$ python3 -q
>>> import numpy as np
>>> np.set_printoptions(precision=2, suppress=True, linewidth=100)
>>> rd = lambda a: np.round(a, 2) + 0
>>> E = np.diag(3 * np.array([4, 3, 0, 5])) + np.array([[3, 0, -2, -2], [2, 2, -3, 3], [-1, 1, 3, 1], [3, 1, -1, 1]])
>>> E
array([[15,  0, -2, -2],
       [ 2, 11, -3,  3],
       [-1,  1,  3,  1],
       [ 3,  1, -1, 16]])
>>> hat = np.triu(np.array([[-4, -4, 8, 7], [-9, 0, 4, 6], [-4, -5, -3, 0], [8, 8, -8, 8]]), 1) + np.eye(4)
>>> A2 = hat @ E @ np.linalg.inv(hat)
>>> np.trace(A2), np.trace(E)
(np.float64(45.0), np.int64(45))
>>> rd(np.linalg.det(A2))
np.float64(8310.0)
>>> np.linalg.matrix_rank(A2)
np.int64(4)
>>> arr = np.array([[0.5, -2.1, -0.8],
...     [0.4, 0.2, 0.7],
...     [0.6, -0.3, 0.5],
...     [0.5, -0.4, -0.1]])
>>> rng = np.random.default_rng(60296)
>>> arr[3] = arr[1] + 0.1 * rng.normal(size=3)
>>> rd(arr)
array([[ 0.5 , -2.1 , -0.8 ],
       [ 0.4 ,  0.2 ,  0.7 ],
       [ 0.6 , -0.3 ,  0.5 ],
       [ 0.43,  0.24,  0.71]])
>>> [round(float(x), 2) for x in np.linalg.svd(arr, compute_uv=False)[:3]]
[2.37, 1.34, 0.04]
>>> rd(np.abs(np.linalg.svd(arr)[2][-1]))
array([0.72, 0.39, 0.57])
>>> np.linalg.cond(arr) > 100
np.False_
>>> np.linalg.matrix_rank(arr, rtol=0.1)
np.int64(2)
>>> C2 = arr.T @ arr
>>> rd(np.diag(C2))
array([0.96, 4.6 , 1.88])
>>> X = np.array([[0.5, 0.0, 0.0, 0.5],
...     [0.0, 0.5, 0.0, 0.5],
...     [0.0, 0.0, 1.0, 0.0],
...     [0.0, 0.0, 0.0, 1.0]])
>>> A2 = X / np.sqrt((X ** 2).mean(axis=1, keepdims=True))
>>> print(np.linalg.matrix_rank(X - X.mean(axis=1, keepdims=True)))
3
>>> np.linalg.matrix_rank(A2) == np.linalg.matrix_rank(X)
np.True_
>>> A2[2]
array([0., 0., 2., 0.])
